$ ipython --no-banner

In [1]: import numpy as np

In [2]: from numpy import linalg as LA

In [3]: np.set_printoptions(suppress=True, linewidth=140)

In [4]: feats = np.array([[27, -24, -21, 18, -16, -14],
   ...:     [12, 15, 18, 8, 10, 12],
   ...:     [9, 27, 21, 6, 18, 14],
   ...:     [18, -16, -14, 18, -16, -14],
   ...:     [8, 10, 12, 8, 10, 12],
   ...:     [6, 18, 14, 6, 18, 14]])

In [5]: rng = np.random.default_rng(58914)

In [6]: lab = rng.permutation(6)

In [7]: lab
Out[7]: array([4, 1, 3, 2, 0, 5])

In [8]: other = feats[lab][:, lab]

In [9]: np.allclose(other, feats)
Out[9]: False

In [10]: round(float(LA.det(other)), 1), round(LA.det(feats[lab]), 1)
Out[10]: (453152.0, np.float64(453152.0))

In [11]: np.trace(other)
Out[11]: np.int64(105)

In [12]: arr = np.load("a.npy")

In [13]: arr.round(1)
Out[13]: 
array([[ 3.8, -0.1, -1.3, -0.6],
       [-0.1,  3.9, -0.8, -0.3],
       [-1.3, -0.8,  0.7,  0.8],
       [-0.6, -0.3,  0.8,  3.6]])

In [14]: vec = np.array([0, -2, 1, 0])

In [15]: np.round((arr * vec).sum(axis=1), 1)
Out[15]: array([-1.1, -8.6,  2.2,  1.3])

In [16]: np.round(arr @ np.ones(4), 1)
Out[16]: array([ 1.7,  2.8, -0.6,  3.4])

In [17]: lab = rng.permutation(4)

In [18]: lab
Out[18]: array([1, 0, 2, 3])

In [19]: other = arr[lab][:, lab]

In [20]: np.allclose(other, arr)
Out[20]: False

In [21]: np.trace(other)
Out[21]: np.float64(12.0)

In [22]: other.round(1)
Out[22]: 
array([[ 3.9, -0.1, -0.8, -0.3],
       [-0.1,  3.8, -1.3, -0.6],
       [-0.8, -1.3,  0.7,  0.8],
       [-0.3, -0.6,  0.8,  3.6]])

In [23]: E = np.load("w.npy")

In [24]: E
Out[24]: 
array([[ 0,  0, -3,  0,  0],
       [-3,  0,  0,  0,  0],
       [ 0,  0,  0,  0,  1],
       [ 0,  0,  0,  2,  0],
       [ 0, -3,  0,  0,  0]])

In [25]: def softmax(z):
    ...:     e = np.exp(z - z.max(axis=-1, keepdims=True))
    ...:     return e / e.sum(axis=-1, keepdims=True)
    ...: 

In [26]: np.round(softmax(E).sum(axis=1), 1)
Out[26]: array([1., 1., 1., 1., 1.])

In [27]: np.round(softmax(E[0] + -2), 1) + 0
Out[27]: array([0.2, 0.2, 0. , 0.2, 0.2])

In [28]: np.round(softmax(10 * E[0]), 1) + 0
Out[28]: array([0.2, 0.2, 0. , 0.2, 0.2])

In [29]: scores = E @ E.T / np.sqrt(5)

In [30]: np.round(softmax(scores + np.triu(np.full(scores.shape, -np.inf), 1)), 1) + 0
Out[30]: 
array([[1. , 0. , 0. , 0. , 0. ],
       [0. , 1. , 0. , 0. , 0. ],
       [0.3, 0.3, 0.4, 0. , 0. ],
       [0.1, 0.1, 0.1, 0.7, 0. ],
       [0. , 0. , 0. , 0. , 0.9]])
